$ python3 -q
>>> import numpy as np
>>> np.set_printoptions(precision=1, suppress=True, linewidth=120)
>>> K = np.load("test14.npy")
>>> K
array([[7, 1, 7, 0, 0, 0],
       [9, 9, 1, 0, 0, 0],
       [0, 9, 7, 0, 0, 0],
       [0, 0, 0, 6, 4, 6],
       [0, 0, 0, 0, 9, 8],
       [0, 0, 0, 3, 8, 6]])
>>> def softmax(z):
...     e = np.exp(z - z.max(axis=-1, keepdims=True))
...     return e / e.sum(axis=-1, keepdims=True)
... 
>>> np.round(softmax(K[2]), 1) + 0
array([0. , 0.9, 0.1, 0. , 0. , 0. ])
>>> softmax(K).sum(axis=1)
array([1., 1., 1., 1., 1., 1.])
>>> S = K @ K.T / np.sqrt(6)
>>> np.round(softmax(S)[2] @ K, 1) + 0
array([0., 9., 7., 0., 0., 0.])
>>> np.round(softmax(S + np.triu(np.full(S.shape, -np.inf), 1)), 1) + 0
array([[1., 0., 0., 0., 0., 0.],
       [0., 1., 0., 0., 0., 0.],
       [0., 0., 1., 0., 0., 0.],
       [0., 0., 0., 1., 0., 0.],
       [0., 0., 0., 0., 1., 0.],
       [0., 0., 0., 0., 1., 0.]])
>>> softmax(S).round(6).argmax(axis=1)
array([0, 1, 2, 3, 4, 4])
>>> Q, r_ = np.linalg.qr(K)
>>> round(float(abs(r_[0, 0])), 1), round(np.linalg.norm(K[:, 0]), 1)
(11.4, np.float64(11.4))
>>> np.allclose(r_.T @ r_, K.T @ K)
True
>>> Q
array([[-0.6,  0.4,  0.7,  0. ,  0. ,  0. ],
       [-0.8, -0.3, -0.5,  0. ,  0. ,  0. ],
       [-0. , -0.9,  0.5,  0. ,  0. ,  0. ],
       [-0. , -0. , -0. , -0.9,  0.2, -0.4],
       [-0. , -0. , -0. , -0. , -0.9, -0.5],
       [-0. , -0. , -0. , -0.4, -0.5,  0.8]])
>>> round(np.trace(Q @ Q.T), 1)
np.float64(6.0)
>>> np.abs(np.diag(r_))
array([11.4, 10.2,  7.6,  6.7, 10.5,  1.8])
>>> np.round(np.linalg.matrix_power(Q, 3), 1) + 0
array([[ 0.7,  0.6,  0.4,  0. ,  0. ,  0. ],
       [-0.7,  0.8,  0. ,  0. ,  0. ,  0. ],
       [-0.3, -0.3,  0.9,  0. ,  0. ,  0. ],
       [ 0. ,  0. ,  0. , -0.8,  0.4, -0.3],
       [ 0. ,  0. ,  0. , -0.2, -0.8, -0.6],
       [ 0. ,  0. ,  0. , -0.5, -0.4,  0.8]])
>>> np.allclose(Q @ Q.T, Q.T @ Q)
True
>>> np.round(np.trace(Q), 1)
np.float64(-1.4)
>>> np.round(Q @ Q, 1) + 0
array([[ 0.1, -0.9, -0.3,  0. ,  0. ,  0. ],
       [ 0.7,  0.3, -0.6,  0. ,  0. ,  0. ],
       [ 0.7, -0.2,  0.7,  0. ,  0. ,  0. ],
       [ 0. ,  0. ,  0. ,  1. , -0.2, -0.1],
       [ 0. ,  0. ,  0. ,  0.2,  1. ,  0. ],
       [ 0. ,  0. ,  0. ,  0.1, -0.1,  1. ]])
>>> u, r1 = K[3], K[0]
>>> u @ r1
np.int64(0)
>>> p = (u @ r1) / (u @ u) * u
>>> round(float(np.linalg.norm(u + r1) ** 2 + np.linalg.norm(u - r1) ** 2), 1)
374.0
>>> r1 - p
array([7., 1., 7., 0., 0., 0.])
>>> np.outer(u, r1)
array([[ 0,  0,  0,  0,  0,  0],
       [ 0,  0,  0,  0,  0,  0],
       [ 0,  0,  0,  0,  0,  0],
       [42,  6, 42,  0,  0,  0],
       [28,  4, 28,  0,  0,  0],
       [42,  6, 42,  0,  0,  0]])
>>> p
array([0., 0., 0., 0., 0., 0.])
>>> A = np.loadtxt("block16.csv", delimiter=",")
>>> A
array([[-1.,  1.,  1.,  1.,  1.,  1.,  1.,  1.,  1.,  1.,  1.,  1.,  1.],
       [ 1., -1.,  1.,  1.,  1.,  1.,  1.,  1.,  1.,  1.,  1.,  1.,  1.],
       [ 1.,  1., -1.,  1.,  1.,  1.,  1.,  1.,  1.,  1.,  1.,  1.,  1.],
       [ 1.,  1.,  1., -1.,  1.,  1.,  1.,  1.,  1.,  1.,  1.,  1.,  1.],
       [ 1.,  1.,  1.,  1., -1.,  1.,  1.,  1.,  1.,  1.,  1.,  1.,  1.],
       [ 1.,  1.,  1.,  1.,  1., -1.,  1.,  1.,  1.,  1.,  1.,  1.,  1.],
       [ 1.,  1.,  1.,  1.,  1.,  1., -1.,  1.,  1.,  1.,  1.,  1.,  1.],
       [ 1.,  1.,  1.,  1.,  1.,  1.,  1., -1.,  1.,  1.,  1.,  1.,  1.],
       [ 1.,  1.,  1.,  1.,  1.,  1.,  1.,  1., -1.,  1.,  1.,  1.,  1.],
       [ 1.,  1.,  1.,  1.,  1.,  1.,  1.,  1.,  1., -1.,  1.,  1.,  1.],
       [ 1.,  1.,  1.,  1.,  1.,  1.,  1.,  1.,  1.,  1., -1.,  1.,  1.],
       [ 1.,  1.,  1.,  1.,  1.,  1.,  1.,  1.,  1.,  1.,  1., -1.,  1.],
       [ 1.,  1.,  1.,  1.,  1.,  1.,  1.,  1.,  1.,  1.,  1.,  1., -1.]])
>>> np.sort(np.abs(np.fft.fft(A[0]))), np.sort(np.linalg.svd(A, compute_uv=False))
(array([ 2.,  2.,  2.,  2.,  2.,  2.,  2.,  2.,  2.,  2.,  2.,  2., 11.]), array([ 2.,  2.,  2.,  2.,  2.,  2.,  2.,  2.,  2.,  2.,  2.,  2., 11.]))
>>> A @ np.ones(13)
array([11., 11., 11., 11., 11., 11., 11., 11., 11., 11., 11., 11., 11.])
>>> np.fft.fft(A[0])
array([11.+0.j, -2.+0.j, -2.+0.j, -2.+0.j, -2.+0.j, -2.+0.j, -2.+0.j, -2.+0.j, -2.+0.j, -2.+0.j, -2.+0.j, -2.+0.j,
       -2.+0.j])
>>> np.allclose(A @ A.T, A.T @ A)
True
>>> E = np.loadtxt("layer9.csv", delimiter=",")
>>> E.round(1) + 0
array([[-48.1,  36.7,  21.2,  38.6, -14. ],
       [-21.7,  15.7,  12.5,  15.4,   0.8],
       [ -4.7,   2.9,   4.6,   1.6,   4.6],
       [ -0.6,   0.3,   0.9,  -0.2,   1.3],
       [ -0.3,   0.1,   0.4,  -0.1,   0.6],
       [ -0.1,   0. ,   0.1,   0. ,   0.1],
       [  0.2,  -0.1,  -0.2,   0.1,  -0.4],
       [  0.3,  -0.2,  -0.5,   0.2,  -0.7],
       [  1.6,  -0.9,  -2. ,   1. ,  -2.7],
       [  5.6,  -4.1,  -4.1,   1.1,  -2.3],
       [ 45.7, -39. , -10.7, -21.1,  35.3]])
>>> U, sv, VT = np.linalg.svd(E)
>>> V = VT[:(sv > 1e-8).sum()]
>>> rng = np.random.default_rng(41098)
>>> x0 = E[10] + -3 * E[1] + rng.integers(2) * np.eye(5)[0]
>>> x0
array([110.7, -86. , -48.3, -67.2,  33. ])
>>> np.linalg.matrix_rank(np.vstack([E, x0]))
np.int64(3)
>>> np.round(V.T @ V, 1) + 0
array([[ 0.5, -0.4, -0.3,  0. ,  0.1],
       [-0.4,  0.3,  0.2,  0. , -0.2],
       [-0.3,  0.2,  0.3,  0. ,  0.3],
       [ 0. ,  0. ,  0. ,  1. ,  0. ],
       [ 0.1, -0.2,  0.3,  0. ,  0.8]])
>>> C = E[[3, 0]].astype(float)
>>> for _ in range(3):
...     lab = np.linalg.norm(E[:, None] - C, axis=-1).argmin(axis=1)
...     C = np.array([E[lab == j].mean(axis=0) for j in range(2)])
... 
>>> lab
array([1, 0, 0, 0, 0, 0, 0, 0, 0, 0, 0])
>>> C
array([[  2.6,  -2.5,   0.1,  -0.2,   3.7],
       [-48.1,  36.7,  21.2,  38.6, -14. ]])
>>> np.abs(C[1] - C[0]).argmax()
np.int64(0)
>>> J = np.loadtxt("sample5.csv", delimiter=",")
>>> J
array([[ 0.2, -1.4,  0.5,  0.6, -0.1,  1. ,  6.9,  0.9,  0.4,  1.4, -0.1, -0.6, -0.2],
       [ 3.2, -0.5,  0. , -0.1,  0.8,  0.9, -4.5,  0.3, -0.1, -0.7, -1.4,  2.2, -0.4],
       [-0.1,  1.6, -1. ,  1.4,  0.4,  0.4, -3.3, -1. , -0.9,  0.8,  1.7,  0.7, -0.7],
       [ 0.3,  0. , -0.8,  0.4,  0.7, -1.5,  1.8,  1.5,  1.2, -0.3, -0.8,  2.5, -1.5],
       [ 2. ,  1.2,  1.7, -0.9,  1.9,  0.5, -1.2, -0.1,  1.4, -0.8,  3.4,  1.6, -0.8],
       [ 1.7, -0.6, -1.8,  0.2, -0.6,  1.2,  0.6,  0.1,  0.7, -0.3,  0.4,  0.4,  0.7],
       [ 1.6,  2.4, -0.8, -0.2,  2.1, -0.7, -0.6,  0.5, -1.3,  1.5, -0.1, -1. ,  0.3],
       [ 0.1, -0.3,  0.5,  0.9,  0.8,  1.1,  5.4,  0.8,  1.2,  0.5,  0.4,  1. ,  0.4],
       [ 1.2, -0.4, -0.6, -1. , -2. ,  0.1,  2.1,  0.5,  0.4, -0.2, -1.1, -0.8, -0.4],
       [ 1.1,  1. , -1.7, -0.8, -1.6, -1.9,  6.3,  1.1, -1.1,  0.3, -0.4, -1.3, -1. ],
       [-1.1,  0.1, -0.1,  1. , -1.4, -0.9,  2.1,  0. ,  0.1,  0.2,  0.5, -0.9,  1.5],
       [-0.2,  1.2, -1.1,  1.2,  0.9, -0.2,  6.3,  0.6,  0. ,  0.8,  0.5, -0.5,  0.7],
       [ 0. , -1. ,  0.9, -0.4, -0.8, -0.1,  4.5,  0.4,  0.8,  0.1, -1.6, -0.6,  0.9]])
>>> lab = rng.permutation(13)
>>> lab
array([10,  6,  4,  9, 11,  8,  0,  2, 12,  5,  3,  1,  7])
>>> Y = J[lab][:, lab]
>>> round(float(np.linalg.det(Y)), 1), np.round(np.linalg.det(J[lab]), 1)
(51110.2, np.float64(51110.2))
>>> np.trace(Y)
np.float64(4.0)
>>> x0 = np.array([2, 0, 1, 2, 2, 0, 1, 1, 2, -1, -1, 2, 0])
>>> target = J @ x0
>>> beta, lr = np.zeros(13), 1 / np.linalg.norm(J, 2) ** 2
>>> for i in range(10):
...     beta -= lr * J.T @ (J @ beta - target)
...     if i % 2 == 0: print(i, round(np.linalg.norm(J @ beta - target), 1))
... 
0 21.8
2 15.5
4 11.4
6 8.6
8 6.8
>>> beta
array([ 1.4, -0.3,  0.4,  0.3,  1.4,  0.5,  1. ,  0.8,  1.2, -0.2, -0.1,  2. , -0.3])
>>> np.round(np.linalg.cond(J), 1)
np.float64(55.0)
>>> u = np.array([2, 1, 1, 0, 3, 0, 0, 0, 0, 1, 2, 3, 3])
>>> Y = J + np.outer(u, np.eye(13)[1])
>>> np.linalg.matrix_rank(Y - J)
np.int64(1)
>>> M = np.load("case5.npy")
>>> M
array([[ 0., -3.,  0., -3.],
       [ 5., -6., -4., -5.],
       [-3., -3.,  3., -3.],
       [-5.,  3.,  4.,  2.]])
>>> U, sv, VT = np.linalg.svd(M)
>>> V = VT[:(sv > 1e-8).sum()]
>>> x0 = M[3] + -2 * M[0] + rng.integers(2) * np.eye(4)[2]
>>> x0
array([-5.,  9.,  4.,  8.])
>>> V.T @ V
array([[ 0.8, -0.3, -0.2,  0.2],
       [-0.3,  0.8, -0.2,  0.3],
       [-0.2, -0.2,  0.8,  0.3],
       [ 0.2,  0.3,  0.3,  0.7]])
>>> round(np.linalg.norm(x0 - V.T @ V @ x0), 1)
np.float64(0.0)
>>> np.allclose(V.T @ V @ x0, x0)
True
>>> np.linalg.matrix_rank(np.vstack([M, x0]))
np.int64(3)
>>> rank = np.linalg.matrix_rank(M)
>>> rank
np.int64(3)
>>> N = np.linalg.svd(M)[2][rank:].T
>>> np.linalg.matrix_rank(M.T @ M), np.linalg.matrix_rank(M @ M.T)
(np.int64(3), np.int64(3))
>>> [int(np.linalg.matrix_rank(M[:, :j + 1])) for j in range(4)]
[1, 2, 3, 3]
>>> N.shape
(4, 1)
>>> [int(np.linalg.matrix_rank(M[:i])) for i in range(1, len(M) + 1)]
[1, 2, 3, 3]
>>> [int(np.linalg.matrix_rank(np.delete(M, i, axis=0))) for i in range(4)]
[3, 3, 2, 3]
>>> dist = np.linalg.norm(E[:, None] - E[None], axis=-1)
>>> np.linalg.norm(E - E.mean(axis=0), axis=1)
array([72.6, 29.3,  5.2,  4.1,  4.5,  4.8,  5.2,  5.5,  7.8, 12.1, 75.8])
>>> np.flatnonzero(dist[2] < dist.mean() / 2)
array([2, 3, 4, 5, 6, 7, 8])
>>> dist.mean(axis=1).argmax()
np.int64(10)
>>> np.linalg.matrix_rank(dist ** 2)
np.int64(5)
>>> W0 = np.load("dump.npy")
>>> W0
array([[ 28.,   0.,  25., -35.,  10.,  40.,  45.],
       [  0.,   3.,   0.,   0.,   0.,   0.,   0.],
       [ 25.,   0.,  28., -35.,  10.,  40.,  45.],
       [-35.,   0., -35.,  52., -14., -56., -63.],
       [ 10.,   0.,  10., -14.,   7.,  16.,  18.],
       [ 40.,   0.,  40., -56.,  16.,  67.,  72.],
       [ 45.,   0.,  45., -63.,  18.,  72.,  84.]])
>>> lab = rng.permutation(13)
>>> Y = J[:, lab] * rng.choice([-1, 1], 13)
>>> Y
array([[ 1.4,  0.2, -0.1,  1. ,  1.4,  6.9,  0.1,  0.6, -0.2,  0.4,  0.9,  0.6,  0.5],
       [ 0.5,  0.4, -1.4,  0.9, -0.7, -4.5, -0.8, -2.2, -3.2, -0.1,  0.3, -0.1,  0. ],
       [-1.6,  0.7,  1.7,  0.4,  0.8, -3.3, -0.4, -0.7,  0.1, -0.9, -1. ,  1.4, -1. ],
       [-0. ,  1.5, -0.8, -1.5, -0.3,  1.8, -0.7, -2.5, -0.3,  1.2,  1.5,  0.4, -0.8],
       [-1.2,  0.8,  3.4,  0.5, -0.8, -1.2, -1.9, -1.6, -2. ,  1.4, -0.1, -0.9,  1.7],
       [ 0.6, -0.7,  0.4,  1.2, -0.3,  0.6,  0.6, -0.4, -1.7,  0.7,  0.1,  0.2, -1.8],
       [-2.4, -0.3, -0.1, -0.7,  1.5, -0.6, -2.1,  1. , -1.6, -1.3,  0.5, -0.2, -0.8],
       [ 0.3, -0.4,  0.4,  1.1,  0.5,  5.4, -0.8, -1. , -0.1,  1.2,  0.8,  0.9,  0.5],
       [ 0.4,  0.4, -1.1,  0.1, -0.2,  2.1,  2. ,  0.8, -1.2,  0.4,  0.5, -1. , -0.6],
       [-1. ,  1. , -0.4, -1.9,  0.3,  6.3,  1.6,  1.3, -1.1, -1.1,  1.1, -0.8, -1.7],
       [-0.1, -1.5,  0.5, -0.9,  0.2,  2.1,  1.4,  0.9,  1.1,  0.1,  0. ,  1. , -0.1],
       [-1.2, -0.7,  0.5, -0.2,  0.8,  6.3, -0.9,  0.5,  0.2,  0. ,  0.6,  1.2, -1.1],
       [ 1. , -0.9, -1.6, -0.1,  0.1,  4.5,  0.8,  0.6, -0. ,  0.8,  0.4, -0.4,  0.9]])
>>> U, _, VT = np.linalg.svd(J.T @ Y)
>>> lab
array([ 1, 12, 10,  5,  9,  6,  4, 11,  0,  8,  7,  3,  2])
>>> data = np.loadtxt("out2.csv", delimiter=",")
>>> data
array([[-0.5,  0.8, -0.1, -3.6, -2.5,  4.9, -5. , -4.4, -0.7, -4.1,  0.3],
       [-0.6,  0.7,  0.3, -3.1, -3.3,  5.2, -5.1, -5. , -1.1, -4.1, -0.2],
       [-1.1,  1.5,  0.5, -3. , -2.7,  5. , -4.6, -4.8, -1.1, -4.1,  0.1],
       [-1.2,  0.3,  0.2, -3.4, -3.1,  4.9, -5.4, -4.9, -0.8, -4. , -0.5],
       [-1.2,  1. ,  0. , -2.8, -3. ,  4.5, -5.5, -5.1, -1.3, -3.9,  0.1],
       [-0.8,  1. ,  0.1, -3.3, -2.9,  4.7, -4.9, -5.5, -0.5, -3.9,  0.3],
       [-1.7,  0.1,  0.3, -2.9, -2.7,  5.3, -5. , -4.7, -0.6, -3.9, -0.4],
       [-0.8,  1. ,  0.3, -3. , -2.9,  5.2, -4.7, -5.3, -1.2, -3.9,  0. ],
       [-0.4,  0.6, -0.4, -2.5, -3.1,  4.8, -4.7, -4.6, -0.5, -3.6,  0. ],
       [-1. ,  1. ,  0.3, -2.4, -3.1,  5.3, -4.7, -5.3, -0.8, -4.5,  0.1],
       [-1. ,  1.4,  0.3, -2.9, -3.4,  5.1, -5.2, -4.8, -1. , -3.9, -0.1],
       [-1.1,  0.6,  0.4, -2.8, -3. ,  4.7, -5.2, -5.3, -0.8, -4.2,  0.6],
       [-0.8,  1.3,  0.1, -3. , -3.6,  5.2, -4.5, -4.8, -1.2, -3.7, -0.2],
       [-0.8,  1.1,  0.1, -3. , -3.4,  5.2, -4.9, -4.9, -0.8, -4. ,  0.3],
       [-0.7,  1.1, -0.5, -2.9, -3.1,  5.2, -5.2, -4.8, -1.3, -3.8, -0.2],
       [-1.1,  0.4,  0.5, -3.1, -2.6,  5.1, -5.1, -4.8, -0.7, -4.2,  0.2],
       [-0.9,  0.7, -0.2, -3.1, -3.2,  4.6, -5.1, -4.8, -1.3, -4.1,  0. ],
       [-0.9,  1.3,  0.1, -2.9, -3.5,  5.3, -5.2, -4.6, -1.2, -4. ,  0.4],
       [ 1.9,  0. ,  2.7,  0. ,  4.3,  3.1,  1.5, -5.2, -4. ,  5. ,  3.4],
       [ 2.4,  0.2,  3.3,  0.1,  3.9,  3.1,  0.8, -4.6, -4.1,  4.2,  2.5],
       [ 2.3, -0.2,  2.9,  0.3,  3.4,  2.5,  0.3, -5.1, -4.3,  5.2,  3.3],
       [ 2.7,  0.3,  3. ,  0.3,  4.3,  2.8,  1.1, -4.9, -4. ,  4.5,  3.1],
       [ 1.5,  0. ,  2.9,  0.2,  4.1,  3. ,  0.6, -5.8, -3.9,  4.9,  3.4],
       [ 2. , -0.1,  2.9,  0.2,  3.8,  3.1,  1. , -4.9, -3.7,  4.4,  3.2],
       [ 2.5,  0.3,  3. ,  0.2,  4.1,  3. ,  0.2, -5.3, -4. ,  5. ,  3.2],
       [ 1.9,  0.2,  2.5,  0.7,  4. ,  2.8,  0.5, -5.4, -3.7,  5.1,  2.7],
       [ 1.7, -0.2,  2.9,  0.1,  4. ,  3.1,  1.1, -4.7, -3.9,  4.8,  3.3],
       [ 2. , -0.3,  3. ,  0.4,  3.8,  2.8,  0.8, -4.8, -3.5,  5.2,  2.7],
       [ 2.1,  0.2,  2.9,  0.2,  4.8,  3.8,  1.5, -4.9, -3.7,  4.5,  3.5],
       [ 1.8, -0.4,  3.2, -0.3,  3.9,  2.6,  1.1, -5.1, -4.1,  5.1,  3.1],
       [ 2.3, -0.2,  2.2,  0.4,  4. ,  2.6,  1.6, -5.2, -4.1,  4.9,  2.7],
       [ 1.4, -0.1,  3.4, -0.7,  4. ,  3.2,  1. , -5.2, -3.8,  5.2,  2.7],
       [ 2.2, -0.4,  3.5, -0.2,  3.7,  3. ,  1. , -4.9, -3.8,  5. ,  3.1],
       [ 2.3,  0.8,  3.2, -0.2,  3.4,  2.5,  0.8, -5.1, -4.1,  5.2,  3.7],
       [ 1.6,  0.5,  3.2,  0.5,  4. ,  3.2,  0.6, -5.1, -4.2,  4.8,  3. ],
       [ 1.6, -0.3,  3. ,  0. ,  4.2,  2.9,  0.5, -4.8, -4.2,  5.1,  2.5]])
>>> U, sv, VT = np.linalg.svd(data)
>>> sv
array([46. , 43.8,  2.6,  2.4,  2. ,  1.8,  1.8,  1.6,  1.4,  1.3,  1.2])
>>> Y = U[:, :2] @ np.diag(sv[:2]) @ VT[:2]
>>> round(np.abs(data - Y).max(), 1)
np.float64(0.8)
